In [1]: import numpy as np

In [2]: np.set_printoptions(precision=4, suppress=True, linewidth=200, sign=" ")

In [3]: F = np.loadtxt("data.csv", delimiter=",")

In [4]: F
Out[4]: 
array([[ -2.0047,  10.4191, -17.9486,  -2.602 ,  12.4411,  -8.164 ],
       [ -4.965 ,  -4.3268, -10.8638,  10.3541,  -0.1545,   1.1599],
       [ -3.5261,  -2.1172,  -9.3039,  11.3944,   0.1906,  -0.1866],
       [ -2.3315,  11.5861, -16.5845,  -1.7824,  12.4779,  -9.8739],
       [ -2.2005,   9.9181, -16.0443,  -3.351 ,  12.1824,  -9.3963],
       [ -5.2111,  -3.4979, -10.3161,   8.4782,  -0.8037,   0.0059],
       [ -0.8209,   9.1783, -16.26  ,  -3.4174,  12.2685,  -9.9264],
       [ -3.5469,   0.7378,   0.6379, -17.5839,   7.6416,  23.3489],
       [ -4.934 ,  -4.6484, -10.2237,   9.499 ,  -1.1352,  -0.5271],
       [ -2.066 ,  10.8669, -15.8559,  -2.0272,  11.269 ,  -9.9888],
       [ -3.4017,   0.2477,  -0.2132, -16.8394,   5.4109,  25.269 ],
       [ -5.4546,  -4.4608,  -9.6662,   9.6317,  -0.8384,  -0.5957],
       [ -4.0545,  -3.8953, -10.3736,  12.6279,  -0.0883,  -1.6324],
       [ -0.6198,  11.6342, -15.3501,  -0.314 ,  12.9928,  -8.5148],
       [ -5.5437,  -3.4944,  -9.6698,  11.4292,  -1.6309,  -0.9705],
       [ -1.7498,  10.3515, -15.8543,  -1.5755,  13.5687, -11.6534],
       [ -3.2294,   2.3732,   0.4471, -17.5782,   7.0678,  22.6827],
       [ -5.0786,   1.2201,   3.3298, -17.5709,   6.0115,  23.0358],
       [ -3.8523,   0.2547,   2.3697, -17.0091,   7.3611,  24.1362],
       [ -3.2628,   9.7109, -16.8735,  -2.2004,  13.4572,  -9.6544],
       [ -0.5431,   8.8392, -16.2338,  -3.117 ,  14.0116,  -7.4817],
       [ -3.5043,   1.6264,   2.1914, -17.7503,   5.7236,  24.6759],
       [ -3.6729,   1.9591,   1.3213, -18.069 ,   5.6445,  23.9888],
       [ -3.8101,   1.1574,   1.425 , -15.9845,   7.3684,  24.4993],
       [ -3.466 ,  -0.1949,   0.7043, -15.9082,   9.3427,  24.3221],
       [ -3.0225,  11.1019, -16.4039,  -0.9548,  12.0898,  -9.9222],
       [ -7.8764,  -5.1637, -10.4001,  11.8484,  -0.7123,   1.4924],
       [ -3.6378,  -2.2435,  -8.9524,  12.2041,  -2.0015,  -0.2466],
       [ -5.1493,  -5.1053,  -9.986 ,  12.1951,  -0.9099,   2.2823],
       [ -3.9994,   1.7887,   1.8544, -15.5357,   6.7169,  24.4747],
       [ -2.6402,   0.9515,  -0.5348, -18.2034,   8.3058,  25.0562],
       [ -5.5385,  -2.3695, -11.5903,  10.5985,  -2.0311,  -0.1143],
       [ -2.5986,   9.7747, -16.0207,  -0.5651,  13.3223,  -9.8611],
       [ -5.7388,  -3.1065,  -9.4874,  10.309 ,  -1.6759,   0.6455],
       [ -0.939 ,   9.4736, -16.9885,  -1.1364,  14.9117,  -8.2417]])

In [5]: w1 = np.array([[-2, 2, 1],
   ...:     [-2, -1, 2],
   ...:     [-2, 1, 2],
   ...:     [0, 0, -2],
   ...:     [0, 1, 2],
   ...:     [0, -2, 1]])

In [6]: beta = np.array([-1, -1, 5])

In [7]: act = np.maximum(F @ w1 + beta, 0)

In [8]: np.linalg.matrix_rank(act)
Out[8]: np.int64(3)

In [9]: Z = np.array([[2, 1, 2], [0, 2, 2], [1, 1, 0]])

In [10]: (act @ Z).round(6).argmax(axis=1)
Out[10]: array([ 0,  0,  0,  0,  0,  0,  0,  0,  0,  0,  0,  0,  0,  0,  0,  2,  0,  0,  0,  0,  0,  0,  0,  0,  0,  0,  0,  0,  0,  0,  0,  0,  0,  0,  0])
